$ python -q
>>> import numpy as np
>>> import numpy.linalg as la
>>> np.set_printoptions(precision=4, suppress=True, linewidth=140, floatmode="fixed")
>>> def tidy(a):
...     return np.round(a, 4) + 0
... 
>>> out = np.array([[0, 3, 1, 2, 1, 3, 3, 0, 1, 3, 2, 0],
...     [0, 0, 0, 1, 1, 1, 1, 2, 3, 1, 1, 1],
...     [1, 2, 2, 2, 3, 2, 1, 2, 3, 0, 2, 0],
...     [2, 0, 0, 3, 2, 2, 3, 0, 0, 1, 3, 0],
...     [2, 2, 3, 1, 3, 3, 2, 2, 1, 0, 3, 3],
...     [2, 0, 1, 0, 1, 3, 0, 1, 0, 2, 1, 2],
...     [2, 1, 1, 0, 1, 1, 2, 2, 2, 2, 0, 2],
...     [1, 0, 0, 1, 3, 2, 1, 0, 2, 2, 1, 1],
...     [0, 1, 3, 3, 2, 3, 2, 3, 1, 1, 0, 1],
...     [0, 2, 3, 2, 1, 3, 1, 2, 3, 2, 3, 1],
...     [0, 2, 1, 0, 1, 2, 2, 1, 3, 1, 3, 3],
...     [1, 0, 0, 1, 0, 1, 2, 1, 0, 1, 2, 0]])
>>> W0 = np.triu(out)
>>> print(W0)
[[0 3 1 2 1 3 3 0 1 3 2 0]
 [0 0 0 1 1 1 1 2 3 1 1 1]
 [0 0 2 2 3 2 1 2 3 0 2 0]
 [0 0 0 3 2 2 3 0 0 1 3 0]
 [0 0 0 0 3 3 2 2 1 0 3 3]
 [0 0 0 0 0 3 0 1 0 2 1 2]
 [0 0 0 0 0 0 2 2 2 2 0 2]
 [0 0 0 0 0 0 0 0 2 2 1 1]
 [0 0 0 0 0 0 0 0 1 1 0 1]
 [0 0 0 0 0 0 0 0 0 2 3 1]
 [0 0 0 0 0 0 0 0 0 0 3 3]
 [0 0 0 0 0 0 0 0 0 0 0 0]]
>>> vec = np.array([-3, 0, 2, 4, -3, 3, -1, -1, 3, 4, 0, 3])
>>> print(np.sign((W0 @ vec).round(6)))
[1 1 1 1 1 1 1 1 1 1 1 0]
>>> print(W0 * vec)
[[ 0  0  2  8 -3  9 -3  0  3 12  0  0]
 [ 0  0  0  4 -3  3 -1 -2  9  4  0  3]
 [ 0  0  4  8 -9  6 -1 -2  9  0  0  0]
 [ 0  0  0 12 -6  6 -3  0  0  4  0  0]
 [ 0  0  0  0 -9  9 -2 -2  3  0  0  9]
 [ 0  0  0  0  0  9  0 -1  0  8  0  6]
 [ 0  0  0  0  0  0 -2 -2  6  8  0  6]
 [ 0  0  0  0  0  0  0  0  6  8  0  3]
 [ 0  0  0  0  0  0  0  0  3  4  0  3]
 [ 0  0  0  0  0  0  0  0  0  8  0  3]
 [ 0  0  0  0  0  0  0  0  0  0  0  9]
 [ 0  0  0  0  0  0  0  0  0  0  0  0]]
>>> print(la.norm(W0 @ vec) <= la.norm(W0, 2) * la.norm(vec) + 1e-9)
True
>>> print(W0 @ np.eye(12)[4])
[1.0000 1.0000 3.0000 2.0000 3.0000 0.0000 0.0000 0.0000 0.0000 0.0000 0.0000 0.0000]
>>> print((W0 * vec).sum(axis=1))
[28 17 15 13  8 22 16 17 10 11  9  0]
>>> print((W0 @ vec).argmax())
0
>>> print(W0 @ vec)
[28 17 15 13  8 22 16 17 10 11  9  0]
